$ python -q
>>> import numpy as np
>>> np.set_printoptions(suppress=True, linewidth=200)
>>> A = np.loadtxt("dump.csv", delimiter=",")
>>> A
array([[0., 2., 1.],
       [2., 0., 0.],
       [1., 0., 0.]])
>>> # equal to its transpose
>>> np.linalg.lstsq(A[:-1].T, A[-1])[2]
np.int32(2)
>>> np.allclose(A[:-1].T @ np.linalg.lstsq(A[:-1].T, A[-1])[0], A[-1])
True
>>> print(np.abs(np.diag(np.linalg.qr(A)[1])) > 1e-9)
[ True  True False]
>>> round(float(np.trace(np.linalg.pinv(A) @ A)), 2)
2.0
>>> rk = np.linalg.matrix_rank(A)
>>> rk
np.int64(2)
>>> ns = np.linalg.svd(A)[2][rk:].T
>>> print([int(np.linalg.matrix_rank(A[:, :j + 1])) for j in range(3)])
[1, 2, 2]
>>> [int(np.linalg.matrix_rank(A[:i])) for i in range(1, len(A) + 1)]
[1, 2, 2]
>>> np.allclose(A @ ns, 0)
True
>>> ns.shape
(3, 1)
>>> np.round(ns @ ns.T, 2)
array([[ 0. ,  0. ,  0. ],
       [ 0. ,  0.2, -0.4],
       [ 0. , -0.4,  0.8]])
>>> [int(np.linalg.matrix_rank(np.delete(A, i, axis=0))) for i in range(3)]
[1, 2, 2]
>>> np.linalg.matrix_rank(A.T @ A), np.linalg.matrix_rank(A @ A.T)
(np.int64(2), np.int64(2))
>>> data = np.load("w.npy")
>>> data
array([[ 0.98,  0.85,  0.64],
       [-0.11, -0.21, -0.09],
       [ 0.3 ,  0.9 ,  0.52],
       [ 0.73,  0.83,  0.5 ],
       [-0.87, -0.97, -0.73],
       [-0.95, -0.69, -0.49],
       [ 0.88,  0.97,  0.72],
       [ 0.94,  0.97,  0.77],
       [-0.74, -0.91, -0.59],
       [-0.07, -0.96, -0.6 ],
       [-0.74, -0.65, -0.38],
       [-0.83, -0.81, -0.51],
       [-0.97, -0.78, -0.58],
       [ 0.56,  0.97,  0.69],
       [ 0.31,  0.78,  0.4 ],
       [-0.24,  0.69,  0.26],
       [ 0.13, -0.56, -0.21],
       [ 0.96,  0.98,  0.79],
       [-0.95, -0.99, -0.81],
       [-0.29,  0.87,  0.41]])
>>> z = data[:, 0] > np.median(data[:, 0])
>>> r0 = data[z].mean(axis=0) - data[~z].mean(axis=0)
>>> (((data - data.mean(axis=0)) @ r0 > 0) == z).mean()
np.float64(0.8)
>>> z.astype(int)
array([1, 0, 1, 1, 0, 0, 1, 1, 0, 1, 0, 0, 0, 1, 1, 0, 1, 1, 0, 0])
>>> print(((data - data.mean(axis=0)) @ r0 > 0).astype(int))
[1 0 1 1 0 0 1 1 0 0 0 0 0 1 1 1 0 1 0 1]
>>> r0.round(2)
array([1.24, 1.02, 0.77])
>>> dist = np.linalg.norm(data[:, None] - data[None], axis=-1)
>>> dist.mean(axis=1).argmax()
np.int64(18)
>>> print(np.flatnonzero(dist[10] < dist.mean() / 2))
[ 4  5  8 10 11 12 18]
>>> dist[10].round(6).argsort(kind="stable")[:4]
array([10, 11,  5, 12])
>>> dist[:5, :5].round(2)
array([[0.  , 1.69, 0.69, 0.29, 2.93],
       [1.69, 0.  , 1.33, 1.46, 1.25],
       [0.69, 1.33, 0.  , 0.44, 2.54],
       [0.29, 1.46, 0.44, 0.  , 2.7 ],
       [2.93, 1.25, 2.54, 2.7 , 0.  ]])
>>> C = data[[2, 9]].astype(float)
>>> for _ in range(3):
...     z = np.linalg.norm(data[:, None] - C, axis=-1).argmin(axis=1)
...     C = np.array([data[z == j].mean(axis=0) for j in range(2)])
... 
>>> z
array([0, 1, 0, 0, 1, 1, 0, 0, 1, 1, 1, 1, 1, 0, 0, 0, 1, 0, 1, 0])
>>> C.round(2)
array([[ 0.51,  0.88,  0.57],
       [-0.61, -0.75, -0.5 ]])
>>> print(np.bincount(z))
[10 10]
>>> F = np.diag(3 * np.array([9, 5, 2])) + np.array([[1, 1, 3], [0, 2, 0], [1, 2, 0]])
>>> F
array([[28,  1,  3],
       [ 0, 17,  0],
       [ 1,  2,  6]])
>>> round(float(np.linalg.det(F[::-1])), 2)
-2805.0
>>> round(float(np.linalg.det(2 * F)), 2), round(float(np.linalg.det(F)), 2)
(22440.0, 2805.0)
>>> np.round(np.linalg.eigvals(F), 2)
array([28.14,  5.86, 17.  ])
